>>> import numpy as np
>>> from numpy import linalg as LA
>>> np.set_printoptions(precision=3, suppress=True, linewidth=200)
>>> def tidy(a):
...     return np.round(a, 3) + 0
... 
>>> K = np.loadtxt("out17.csv", delimiter=",")
>>> tidy(K)
array([[ 18.464,  -7.334,   2.302],
       [-17.138,   2.945,   9.88 ],
       [-13.329,  -0.032,  14.911],
       [ -9.848,   8.415, -15.238],
       [ 16.743,  -8.278,   7.152],
       [  1.175,  -6.489,  18.882],
       [ -0.678,  -5.897,  19.099],
       [ 18.423,  -7.378,   2.484],
       [-12.44 ,   8.641, -13.061],
       [ 17.99 ,  -3.914,  -7.813],
       [ 18.832,  -5.456,  -3.951],
       [ 11.248,  -8.564,  14.147],
       [-14.834,   0.998,  13.377],
       [ -1.996,  -5.44 ,  19.142]])
>>> d = LA.norm(K[:, None] - K[None], axis=-1)
>>> tidy(d[:5, :5])
array([[ 0.   , 37.823, 34.973, 36.841,  5.233],
       [37.823,  0.   ,  6.977, 26.721, 35.795],
       [34.973,  6.977,  0.   , 31.503, 32.133],
       [36.841, 26.721, 31.503,  0.   , 38.562],
       [ 5.233, 35.795, 32.133, 38.562,  0.   ]])
>>> d.mean(axis=1).argmax()
np.int64(3)
>>> (d + 1e9 * np.eye(14)).round(6).argmin(axis=1)
array([ 7, 12, 12,  8,  7,  6, 13,  0,  3, 10,  9,  4,  2,  6])
>>> LA.matrix_rank(d ** 2)
np.int64(3)
>>> d[1].round(6).argsort(kind="stable")[:4]
array([ 1, 12,  2, 13])
>>> Uu, sig, VT = LA.svd(K)
>>> vecs = VT[:(sig > 1e-8).sum()]
>>> rng = np.random.default_rng(2)
>>> vec = K[11] + -1 * K[5] + rng.integers(2) * np.eye(3)[1]
>>> tidy(vec)
array([10.073, -1.076, -4.735])
>>> tidy(np.diag(vecs.T @ vecs))
array([0.896, 0.188, 0.916])
>>> np.allclose(vecs.T @ vecs @ vec, vec)
False
>>> tidy(vecs.T @ vecs)
array([[ 0.896, -0.29 , -0.093],
       [-0.29 ,  0.188, -0.261],
       [-0.093, -0.261,  0.916]])
>>> cen = K - K.mean(axis=0)
>>> Uu, sig, VT = LA.svd(cen, full_matrices=False)
>>> LA.matrix_rank(cen)
np.int64(2)
>>> tidy(sig)
array([54.279, 44.762,  0.   ])
>>> LA.lstsq(K[:-1].T, K[-1])[2]
np.int32(2)
>>> try:
...     LA.inv(K)
... except LA.LinAlgError as e:
...     print(repr(e))
... 
LinAlgError('Last 2 dimensions of the array must be square')
>>> M = np.load("a.npy")
>>> M
array([[ -5.05 ,   9.44 ,   8.042, -10.491],
       [ -8.214,   8.331, -13.555,   2.194],
       [ 14.074,  10.222,  -5.879,  -5.876]])
>>> vec = np.array([4, 0, -1, 1])
>>> tidy(M @ (2 * vec))
array([-77.466, -34.214, 112.598])
